$ ipython --no-banner

In [1]: import numpy as np

In [2]: np.set_printoptions(precision=3, suppress=True, linewidth=100, floatmode="fixed")

In [3]: F = np.loadtxt("case10.csv", delimiter=",")

In [4]: F
Out[4]: 
array([[25.000,  0.000,  0.000],
       [12.000,  5.000,  6.000],
       [ 4.000,  3.000,  0.000],
       [29.000,  0.000,  0.000],
       [13.000, 10.000, 18.000],
       [ 0.000, 13.000,  0.000],
       [21.000,  0.000,  0.000],
       [17.000,  0.000,  0.000],
       [ 0.000,  6.000,  0.000],
       [ 3.000, 17.000, 24.000],
       [ 0.000,  1.000,  0.000],
       [ 0.000,  2.000,  0.000],
       [23.000,  3.000, 12.000],
       [ 0.000,  9.000,  0.000],
       [ 0.000, 13.000,  0.000],
       [ 0.000, 16.000, 18.000],
       [12.000,  5.000,  6.000],
       [14.000,  0.000,  0.000],
       [20.000,  7.000, 18.000],
       [ 0.000, 15.000, 12.000],
       [ 0.000,  0.000,  0.000],
       [ 3.000,  0.000,  0.000],
       [14.000,  0.000,  0.000],
       [16.000,  6.000, 12.000],
       [ 0.000,  9.000,  0.000],
       [ 0.000, 10.000,  0.000],
       [ 7.000,  0.000,  0.000],
       [17.000, 11.000, 24.000]])

In [5]: out = np.c_[F[:, :1] @ np.array([[2]]), np.array([-3, 0, -3, -3, 1, -1, -1, 1, -1, -3, 3, 1, -2, 1, -3, 1, 3, -1, 3, -1, -2, 1, -1, 3, -2, 1, -2, 2])]

In [6]: out
Out[6]: 
array([[50.000, -3.000],
       [24.000,  0.000],
       [ 8.000, -3.000],
       [58.000, -3.000],
       [26.000,  1.000],
       [ 0.000, -1.000],
       [42.000, -1.000],
       [34.000,  1.000],
       [ 0.000, -1.000],
       [ 6.000, -3.000],
       [ 0.000,  3.000],
       [ 0.000,  1.000],
       [46.000, -2.000],
       [ 0.000,  1.000],
       [ 0.000, -3.000],
       [ 0.000,  1.000],
       [24.000,  3.000],
       [28.000, -1.000],
       [40.000,  3.000],
       [ 0.000, -1.000],
       [ 0.000, -2.000],
       [ 6.000,  1.000],
       [28.000, -1.000],
       [32.000,  3.000],
       [ 0.000, -2.000],
       [ 0.000,  1.000],
       [14.000, -2.000],
       [34.000,  2.000]])

In [7]: np.linalg.matrix_rank(np.c_[F, out])
Out[7]: np.int64(4)

In [8]: np.linalg.matrix_rank(out)
Out[8]: np.int64(2)

In [9]: np.linalg.norm(np.linalg.qr(F)[0].T @ out, axis=0) ** 2 / ((out ** 2).sum(axis=0) + 1e-12)
Out[9]: array([1.000, 0.163])

In [10]: T = np.stack([out, -3 * out, out[::-1]])

In [11]: np.einsum("bij,cij->bc", T, T)
Out[11]: 
array([[ 18522.000, -55566.000,   6690.000],
       [-55566.000, 166698.000, -20070.000],
       [  6690.000, -20070.000,  18522.000]])

In [12]: T.shape
Out[12]: (3, 28, 2)

In [13]: np.linalg.matrix_rank(T.reshape(3, -1))
Out[13]: np.int64(2)

In [14]: (T @ out.T).shape
Out[14]: (3, 28, 28)

In [15]: labels = F[:, 0] > np.median(F[:, 0])

In [16]: u = F[labels].mean(axis=0) - F[~labels].mean(axis=0)

In [17]: np.argsort(-np.abs(u).round(6), kind="stable")
Out[17]: array([0, 1, 2])

In [18]: round((((F - F.mean(axis=0)) @ u > 0) == labels).mean(), 3)
Out[18]: np.float64(0.964)

In [19]: Xc = F - F.mean(axis=0)

In [20]: left, s, VT = np.linalg.svd(Xc, full_matrices=False)

In [21]: np.abs(VT[0]).argmax()
Out[21]: np.int64(0)

In [22]: s
Out[22]: array([51.093, 47.275, 14.424])

In [23]: round((s ** 2).sum() ** 2 / (s ** 4).sum(), 3)
Out[23]: np.float64(2.155)

In [24]: K = np.array([[0, 0, -3], [0, -1, 0], [0, 2, 0]])

In [25]: left, s, VT = np.linalg.svd(K)

In [26]: np.argmax(s[:-1] / (s[1:] + 1e-6)) + 1
Out[26]: np.int64(2)

In [27]: s
Out[27]: array([3.000, 2.236, 0.000])

In [28]: out = left[:, :2] @ np.diag(s[:2]) @ VT[:2]

In [29]: np.linalg.matrix_rank(K, rtol=0.05)
Out[29]: np.int64(2)

In [30]: np.round(np.linalg.norm(K - out) / np.linalg.norm(K), 3)
Out[30]: np.float64(0.0)

In [31]: W0 = np.loadtxt("mat.csv", delimiter=",")

In [32]: W0
Out[32]: 
array([[-1.000, -2.000, -8.000,  1.000,  1.000],
       [ 1.000, -3.000, -6.000,  1.000,  3.000],
       [ 5.000, -5.000, -4.000,  2.000,  4.000],
       [-1.000, -2.000, -8.000,  1.000,  1.000]])

In [33]: rk = np.linalg.matrix_rank(W0)

In [34]: rk
Out[34]: np.int64(3)

In [35]: N = np.linalg.svd(W0)[2][rk:].T

In [36]: [int(np.linalg.matrix_rank(W0[:i])) for i in range(1, len(W0) + 1)]
Out[36]: [1, 2, 3, 3]

In [37]: np.linalg.matrix_rank(W0.T @ W0), np.linalg.matrix_rank(W0 @ W0.T)
Out[37]: (np.int64(3), np.int64(3))

In [38]: np.round(W0 @ N, 3) + 0
Out[38]: 
array([[0.000, 0.000],
       [0.000, 0.000],
       [0.000, 0.000],
       [0.000, 0.000]])

In [39]: M = np.load("data.npy")

In [40]: M
Out[40]: 
array([[0, 3, 3, 2],
       [0, 0, 3, 3],
       [0, 0, 0, 0],
       [0, 0, 0, 0]])

In [41]: np.linalg.lstsq(M[:-1].T, M[-1])[2]
Out[41]: np.int32(2)

In [42]: np.round(np.trace(np.linalg.pinv(M) @ M), 3)
Out[42]: np.float64(2.0)

In [43]: try:
    ...:     np.linalg.inv(M)
    ...: except np.linalg.LinAlgError as e:
    ...:     print(repr(e))
    ...: 
LinAlgError('Singular matrix')

In [44]: np.allclose(M[:-1].T @ np.linalg.lstsq(M[:-1].T, M[-1])[0], M[-1])
Out[44]: True

In [45]: np.round(np.linalg.det(M.T), 3)
Out[45]: np.float64(0.0)

In [46]: round(float(np.linalg.det(M[::-1])), 3)
Out[46]: 0.0

In [47]: np.round(np.linalg.eigvals(M).sum().real, 3)
Out[47]: np.float64(0.0)

In [48]: basis = np.array([[0, -2, -1, 1]])

In [49]: rng = np.random.default_rng(50)

In [50]: E = rng.normal(size=(17, 1)) @ basis + np.array([3, 2, 6, 7])

In [51]: E
Out[51]: 
array([[ 3.000,  1.027,  5.514,  7.486],
       [ 3.000,  2.955,  6.477,  6.523],
       [ 3.000,  0.661,  5.331,  7.669],
       [ 3.000,  4.775,  7.387,  5.613],
       [ 3.000, -1.332,  4.334,  8.666],
       [ 3.000,  2.382,  6.191,  6.809],
       [ 3.000,  0.931,  5.466,  7.534],
       [ 3.000,  0.447,  5.223,  7.777],
       [ 3.000,  1.510,  5.755,  7.245],
       [ 3.000,  1.640,  5.820,  7.180],
       [ 3.000,  4.683,  7.342,  5.658],
       [ 3.000,  2.364,  6.182,  6.818],
       [ 3.000,  3.084,  6.542,  6.458],
       [ 3.000,  1.996,  5.998,  7.002],
       [ 3.000,  7.400,  8.700,  4.300],
       [ 3.000,  5.114,  7.557,  5.443],
       [ 3.000,  2.586,  6.293,  6.707]])

In [52]: # rows and columns are dependent

In [53]: round(float(np.trace(np.linalg.pinv(E) @ E)), 3)
Out[53]: 2.0

In [54]: cov = E.T @ E

In [55]: np.allclose(cov, cov.T)
Out[55]: True

In [56]: round(np.trace(cov), 3), np.round((E ** 2).sum(), 3)
Out[56]: (np.float64(1802.009), np.float64(1802.009))

In [57]: left, s, VT = np.linalg.svd(E)

In [58]: vecs = VT[:(s > 1e-8).sum()]

In [59]: x0 = E[5] + -3 * E[3] + rng.integers(2) * np.eye(4)[3]

In [60]: x0
Out[60]: array([ -6.000, -11.942, -15.971, -10.029])

In [61]: round(float(np.linalg.norm(x0 - vecs.T @ vecs @ x0)), 3)
Out[61]: 0.0

In [62]: np.linalg.matrix_rank(np.vstack([E, x0]))
Out[62]: np.int64(2)

In [63]: vecs.T @ vecs
Out[63]: 
array([[ 0.093,  0.031,  0.171,  0.233],
       [ 0.031,  0.677,  0.390, -0.256],
       [ 0.171,  0.390,  0.480,  0.261],
       [ 0.233, -0.256,  0.261,  0.750]])

In [64]: x0 = np.array([-1, -2, -3, 0])

In [65]: a = np.maximum(E @ x0, 0)

In [66]: np.maximum(E @ (3 * x0), 0)
Out[66]: 
array([0.000, 0.000, 0.000, 0.000, 0.000, 0.000, 0.000, 0.000, 0.000, 0.000, 0.000, 0.000, 0.000,
       0.000, 0.000, 0.000, 0.000])

In [67]: a
Out[67]: 
array([0.000, 0.000, 0.000, 0.000, 0.000, 0.000, 0.000, 0.000, 0.000, 0.000, 0.000, 0.000, 0.000,
       0.000, 0.000, 0.000, 0.000])

In [68]: np.round(np.linalg.norm(E, 2) / np.linalg.norm(E), 3)
Out[68]: np.float64(0.971)

In [69]: np.linalg.matrix_rank(E, rtol=0.1)
Out[69]: np.int64(2)

In [70]: np.argsort(-np.linalg.norm(E, axis=0).round(6), kind="stable")[:3]
Out[70]: array([3, 2, 1])

In [71]: [round(float(x), 3) for x in np.linalg.svd(E, compute_uv=False)[:3]]
Out[71]: [41.235, 10.083, 0.0]

In [72]: X = np.loadtxt("out4.csv", delimiter=",")

In [73]: X
Out[73]: 
array([[-5.403, -6.464, -9.070, -1.524],
       [-1.830, -2.373, -5.692, -1.831],
       [-1.774, -2.129, -3.735, -0.918],
       [-3.757, -4.422, -5.278, -0.677],
       [-1.155, -1.266, -1.817, -0.340],
       [-2.855, -3.582, -7.481, -2.041],
       [-2.089, -2.320, -1.487,  0.223],
       [-4.392, -5.239, -7.147, -1.160],
       [-2.206, -2.585, -3.656, -0.693],
       [-3.408, -4.228, -7.433, -1.812],
       [-3.804, -4.387, -5.357, -0.553],
       [-0.638, -0.759, -1.897, -0.526],
       [-2.941, -3.657, -7.461, -2.068]])

In [74]: left, s, VT = np.linalg.svd(W0)

In [75]: s.round(3) + 0
Out[75]: array([15.353,  6.892,  0.892,  0.000])

In [76]: np.argmax(s[:-1] / (s[1:] + 1e-6)) + 1
Out[76]: np.int64(3)

In [77]: out = left[:, :3] @ np.diag(s[:3]) @ VT[:3]

In [78]: out
Out[78]: 
array([[-1.000, -2.000, -8.000,  1.000,  1.000],
       [ 1.000, -3.000, -6.000,  1.000,  3.000],
       [ 5.000, -5.000, -4.000,  2.000,  4.000],
       [-1.000, -2.000, -8.000,  1.000,  1.000]])

In [79]: np.linalg.matrix_rank(out)
Out[79]: np.int64(3)

In [80]: np.round(np.linalg.norm(W0 - out) / np.linalg.norm(W0), 3)
Out[80]: np.float64(0.0)

In [81]: Xc = (X - X.mean(axis=0)) / X.std(axis=0)

In [82]: np.argwhere(np.abs(Xc) > 2)
Out[82]: 
array([[0, 0],
       [0, 1]])

In [83]: Xc.std(axis=0)
Out[83]: array([1.000, 1.000, 1.000, 1.000])

In [84]: c = np.linalg.lstsq(np.delete(Xc, 2, axis=1), Xc[:, 2])[0]

In [85]: c
Out[85]: array([ 1.292, -0.727,  0.690])

In [86]: np.abs(c).argmax()
Out[86]: np.int64(0)

In [87]: left, s, VT = np.linalg.svd(X)

In [88]: np.argmax(s[:-1] / (s[1:] + 1e-6)) + 1
Out[88]: np.int64(2)

In [89]: s
Out[89]: array([27.059,  3.759,  0.184,  0.111])

In [90]: out = left[:, :2] @ np.diag(s[:2]) @ VT[:2]

In [91]: np.round(np.linalg.norm(X - out, 2), 3), round(float(s[2]), 3)
Out[91]: (np.float64(0.184), 0.184)

In [92]: np.linalg.matrix_rank(out)
Out[92]: np.int64(2)

In [93]: round(np.linalg.norm(X - out) / np.linalg.norm(X), 3)
Out[93]: np.float64(0.008)
